% ipython --no-banner

In [1]: import numpy as np

In [2]: np.set_printoptions(suppress=True, linewidth=140)

In [3]: feats = np.load("layer13.npy")

In [4]: feats.round(2) + 0
Out[4]: 
array([[ 0.16,  0.35, -0.46,  0.22,  0.53, -0.25,  0.48, -0.13,  0.05],
       [ 0.12,  0.41, -0.02, -0.28, -0.13,  0.49, -0.01, -0.69, -0.11],
       [ 0.  , -0.03,  0.16,  0.28, -0.46,  0.  ,  0.43, -0.17,  0.69],
       [-0.04, -0.37, -0.42,  0.24, -0.47, -0.05,  0.28, -0.17, -0.55],
       [-0.58,  0.32, -0.32,  0.3 , -0.06,  0.49, -0.09,  0.33,  0.07],
       [ 0.04, -0.03,  0.6 ,  0.59,  0.27,  0.26,  0.18, -0.07, -0.33],
       [-0.35, -0.51,  0.01, -0.41,  0.36,  0.33,  0.45, -0.05,  0.09],
       [ 0.08,  0.41,  0.24, -0.36, -0.27, -0.01,  0.52,  0.47, -0.27],
       [-0.7 ,  0.2 ,  0.24, -0.06, -0.02, -0.53,  0.01, -0.33, -0.12]])

In [5]: W = np.array([[-2, -1, 3, -2, -1],
   ...:     [0, -2, -1, -1, -2],
   ...:     [0, 0, -1, 3, 2],
   ...:     [0, -2, 2, 2, 0],
   ...:     [-3, 1, 1, 2, 0],
   ...:     [2, 1, 0, 3, -2],
   ...:     [3, -2, -3, -3, 0],
   ...:     [0, -1, 0, 1, -1],
   ...:     [0, 0, 1, -3, 1]])

In [6]: coef = np.array([0, 0, 1, 1, -2])

In [7]: act = np.maximum(feats @ W + coef, 0)

In [8]: (act > 0).astype(int)
Out[8]: 
array([[0, 0, 1, 0, 0],
       [1, 1, 1, 1, 0],
       [1, 0, 1, 0, 0],
       [1, 0, 1, 1, 0],
       [1, 0, 1, 1, 0],
       [1, 0, 1, 1, 0],
       [1, 1, 0, 1, 0],
       [1, 0, 0, 0, 0],
       [1, 1, 0, 1, 1]])

In [9]: np.linalg.matrix_rank(act)
Out[9]: np.int64(5)

In [10]: cent = np.array([[2, 3, 3], [1, 2, 3], [3, 1, 1], [2, 2, 3], [2, 0, 2]])

In [11]: W @ cent
Out[11]: 
array([[ -2,  -9, -14],
       [-11,  -7, -14],
       [  7,   5,  12],
       [  8,   2,   2],
       [  2,  -2,   1],
       [  7,  14,  14],
       [-11,  -4,  -9],
       [ -1,   0,  -2],
       [ -1,  -5,  -6]])

In [12]: J = np.diag(np.array([6, 0, 5, 1, 0, 4, 3]))

In [13]: J
Out[13]: 
array([[6, 0, 0, 0, 0, 0, 0],
       [0, 0, 0, 0, 0, 0, 0],
       [0, 0, 5, 0, 0, 0, 0],
       [0, 0, 0, 1, 0, 0, 0],
       [0, 0, 0, 0, 0, 0, 0],
       [0, 0, 0, 0, 0, 4, 0],
       [0, 0, 0, 0, 0, 0, 3]])

In [14]: np.argsort(-np.linalg.norm(J, axis=0).round(6), kind="stable")[:3]
Out[14]: array([0, 2, 5])

In [15]: np.linalg.matrix_rank(J, rtol=0.1)
Out[15]: np.int64(5)

In [16]: round(np.linalg.norm(J, 2) / np.linalg.norm(J), 2)
Out[16]: np.float64(0.64)

In [17]: np.linalg.cond(J) > 100
Out[17]: np.True_
